>>> import numpy as np
>>> import numpy.linalg as la
>>> np.set_printoptions(suppress=True, linewidth=200)
>>> def rd(a):
...     return np.round(a, 1) + 0
... 
>>> E = np.loadtxt("arr.csv", delimiter=",")
>>> E
array([[ 1.,  3.,  3.,  0.,  1.,  3.],
       [ 0.,  1.,  2.,  0.,  1.,  3.],
       [ 3.,  2.,  0.,  3.,  3.,  2.],
       [ 2.,  1.,  3.,  0.,  3.,  3.],
       [ 1.,  3.,  2.,  1.,  1.,  0.],
       [ 2.,  1.,  0.,  0.,  0.,  1.],
       [ 1.,  2.,  2.,  3.,  1.,  3.],
       [ 2.,  1.,  0.,  2.,  2.,  2.],
       [ 1.,  3.,  1.,  1.,  3.,  2.],
       [ 2.,  1.,  0.,  3.,  2.,  1.],
       [ 2.,  0.,  0.,  0.,  2.,  1.],
       [ 3.,  0.,  1.,  3.,  3.,  1.],
       [ 0.,  0.,  3.,  1.,  2.,  1.],
       [ 1.,  8., 13.,  0.,  6., 18.]])
>>> cen = E - E.mean(axis=0)
>>> U, sig, VT = la.svd(cen, full_matrices=False)
>>> rd(sig)
array([21.3,  5.5,  3.8,  3.3,  2.8,  1.9])
>>> np.abs(VT[0]).argmax()
np.int64(5)
>>> out = np.array([[0, 3], [-2, 1], [0, 3]])
>>> A = np.kron(np.eye(3, dtype=int), out)
>>> A
array([[ 0,  3,  0,  0,  0,  0],
       [-2,  1,  0,  0,  0,  0],
       [ 0,  3,  0,  0,  0,  0],
       [ 0,  0,  0,  3,  0,  0],
       [ 0,  0, -2,  1,  0,  0],
       [ 0,  0,  0,  3,  0,  0],
       [ 0,  0,  0,  0,  0,  3],
       [ 0,  0,  0,  0, -2,  1],
       [ 0,  0,  0,  0,  0,  3]])
>>> P = A @ la.solve(A.T @ A, A.T)
>>> np.diag(P)
array([0.5, 1. , 0.5, 0.5, 1. , 0.5, 0.5, 1. , 0.5])
>>> np.allclose(P @ P, P)
True
>>> rd(la.eigvalsh(P))
array([0., 0., 0., 1., 1., 1., 1., 1., 1.])
>>> arr = np.load("dump.npy")
>>> rd(arr)
array([[ 0.3, -0.5, -0.2,  0.1, -1.2, -0.9,  0.6, -0.6, -1.1, -0.2,  0.4,  0.6,  0.8, -1.8],
       [-0.5,  0.2,  0.9,  0.2, -0.3,  2. ,  0.2,  0.3, -0.1, -0.6, -1.1,  0.9,  0.9, -0.5],
       [ 0.2,  0.7,  1. ,  0.7, -0.9,  0.7, -1. ,  0.2, -0.7,  0. ,  1.3, -1.5,  0.2,  0. ],
       [-1.9,  0.1,  0.2,  0.7, -0.6,  0. ,  1.5, -0.1, -0.6,  0.7,  0. , -0.2, -1.2,  0.3],
       [-0.2,  0.9, -1.1,  1.9, -0.3,  0. , -0.5, -1.2,  1.2,  0. , -0.4, -0.1,  0.1, -0.4],
       [-0.9, -1.3, -1.5, -0.2,  0.5,  0.7, -0.3,  0.1, -0.7, -0.4, -0.2, -1.5,  0.6, -0.4],
       [ 1.3, -0.5,  0.1,  0.8,  0. ,  0.1,  0. , -0.3, -1.2, -0.9, -1.3, -0.3, -1.4,  0.3],
       [ 0.3, -0.5,  0.4,  1. ,  1.5,  0.3, -0.2, -0.5, -1. ,  1.8,  0.1,  0.5,  0.7,  0.1],
       [ 0.2, -1.6,  0.7, -0.1, -1.3,  0. ,  0.2, -1.1,  0.8,  0.4, -0.4, -0.4,  0.6,  1.2],
       [ 0.7,  0.8, -1.6, -0.8, -1.1,  1. ,  0. , -0.2, -0.8,  1. ,  0. ,  0.6, -0.1,  0.8],
       [ 1.2,  0. , -0.4,  0.7,  0. ,  0.3,  1.8,  1.3,  0.7,  0.4,  0.1, -0.8,  0.5, -0.1],
       [ 0.5, -0.3,  0.3, -0.9,  0.3,  1.1,  0.2, -0.9,  0.8,  0.7,  0.4, -0.4, -1.3, -1.5],
       [-0.1,  1.3,  0.5, -0.9,  0.2, -0.7,  0.3, -0.7, -0.4,  0.6, -1.6, -1.3,  0.7, -0.3],
       [-0.2, -0.6,  0.1,  0.2, -0.9, -0.4, -1.2,  1.6,  0.3,  1.3, -1.1,  0. , -0.5, -0.7]])
>>> t3 = np.stack([arr, 2 * arr, arr[::-1]])
>>> la.matrix_rank(t3.reshape(3, -1))
np.int64(2)
>>> rd(np.einsum("bij,cij->bc", t3, t3))
array([[126., 252.,   0.],
       [252., 504.,   0.],
       [  0.,   0., 126.]])
>>> rd(la.norm(t3, axis=(1, 2)))
array([11.2, 22.4, 11.2])
>>> t3.shape
(3, 14, 14)
